>>> import numpy as np
>>> np.set_printoptions(precision=2, suppress=True, linewidth=100)
>>> F = np.load("sample0.npy")
>>> F
array([[ 0.2, -0.1, -0.6,  0.1],
       [-0.5,  1. ,  1.2, -0.5],
       [-2.2,  0.7, -0.2, -1.6]])
>>> def softmax(z):
...     e = np.exp(z - z.max(axis=-1, keepdims=True))
...     return e / e.sum(axis=-1, keepdims=True)
... 
>>> softmax(F[2])
array([0.04, 0.64, 0.26, 0.06])
>>> S = F @ F.T / np.sqrt(4)
>>> print(softmax(S + np.triu(np.full(S.shape, -np.inf), 1)))
[[1.   0.   0.  ]
 [0.12 0.88 0.  ]
 [0.01 0.06 0.93]]
>>> softmax(S).round(6).argmax(axis=1)
array([0, 1, 2])
>>> T = np.stack([F, 2 * F, F[::-1]])
>>> print(np.einsum("bij,cij->bc", T, T))
[[11.29 22.58  1.84]
 [22.58 45.16  3.68]
 [ 1.84  3.68 11.29]]
>>> T.shape
(3, 3, 4)
>>> np.linalg.norm(F, axis=1).argmax()
np.int64(2)
>>> other = F / np.linalg.norm(F, axis=1)
Traceback (most recent call last):
  File "<python-input-13>", line 1, in <module>
    other = F / np.linalg.norm(F, axis=1)
            ~~^~~~~~~~~~~~~~~~~~~~~~~~~~~
ValueError: operands could not be broadcast together with shapes (3,4) (3,) 
>>> other = F / np.linalg.norm(F, axis=1, keepdims=True)
>>> G = other @ other.T
>>> (G - 2 * np.eye(3)).round(6).argmax(axis=1)
array([2, 2, 1])
>>> (np.abs(G) > 0.9).astype(int)
array([[1, 0, 0],
       [0, 1, 0],
       [0, 0, 1]])
>>> np.argwhere(np.triu(np.abs(G) > 0.95, 1))
array([], shape=(0, 2), dtype=int64)
>>> np.linalg.norm(other, axis=1)
array([1., 1., 1.])
>>> G
array([[ 1.  , -0.87, -0.3 ],
       [-0.87,  1.  ,  0.49],
       [-0.3 ,  0.49,  1.  ]])
>>> J = np.load("block9.npy")
>>> print(J)
[[0.33 0.17 0.   0.5 ]
 [0.17 0.5  0.17 0.17]
 [0.   0.   0.6  0.4 ]
 [0.22 0.22 0.22 0.33]]
>>> # a transition matrix
>>> vec = np.array([1, -3, -7, 3])
>>> a = np.maximum(J @ vec, 0)
>>> print(np.maximum(J @ (3 * vec), 0))
[4. 0. 0. 0.]
>>> a
array([1.33, 0.  , 0.  , 0.  ])
>>> print(np.tanh(J @ vec))
[ 0.87 -0.96 -1.   -0.76]
>>> feats = np.load("data.npy")
>>> feats
array([[ 2,  3,  1],
       [-1, -2,  3],
       [ 1,  3,  2]])
>>> other = np.array([[0, 4, 2], [5, 1, -1], [-3, 3, 5]])
>>> print(np.einsum("ij,ij->i", feats, feats))
[14 14 14]
>>> np.einsum("ij->j", feats)
array([2, 4, 6])
>>> np.einsum("ik,kj->ji", feats, other)
array([[ 12, -19,   9],
       [ 14,   3,  13],
       [  6,  15,   9]])
>>> w, V = np.linalg.eig(feats)
>>> np.round(np.prod(w), 2)
np.float64(-12.0)
>>> print(np.sort(np.linalg.eigvals(feats.T)))
[-3.  1.  4.]
>>> np.round(feats @ V[:, 0] - w[0] * V[:, 0], 2) + 0
array([0., 0., 0.])
>>> np.sort(np.linalg.eigvals(feats @ feats))
array([ 1.,  9., 16.])
>>> np.sort(np.linalg.eigvals(np.linalg.inv(feats)))
array([-0.33,  0.25,  1.  ])
>>> M = np.load("arr.npy")
>>> M
array([[ 6,  5, -4,  1],
       [ 5, -4, -4, -1],
       [-4, -4,  0, -3],
       [ 1, -1, -3,  0]])
>>> vec = np.array([0, 5, -4, -2])
>>> y = M @ vec
>>> y
array([ 39,  -2, -14,   7])
>>> np.round(np.linalg.solve(M.T, M[1]), 2) + 0
array([0., 1., 0., 0.])
>>> w, V = np.linalg.eigvalsh(M)
Traceback (most recent call last):
  File "<python-input-47>", line 1, in <module>
    w, V = np.linalg.eigvalsh(M)
    ^^^^
ValueError: too many values to unpack (expected 2)
>>> w, V = np.linalg.eigh(M)
>>> np.round(V.T @ V, 2) + 0
array([[1., 0., 0., 0.],
       [0., 1., 0., 0.],
       [0., 0., 1., 0.],
       [0., 0., 0., 1.]])
>>> np.linalg.svd(M, compute_uv=False)
array([10.99,  7.71,  2.52,  1.24])
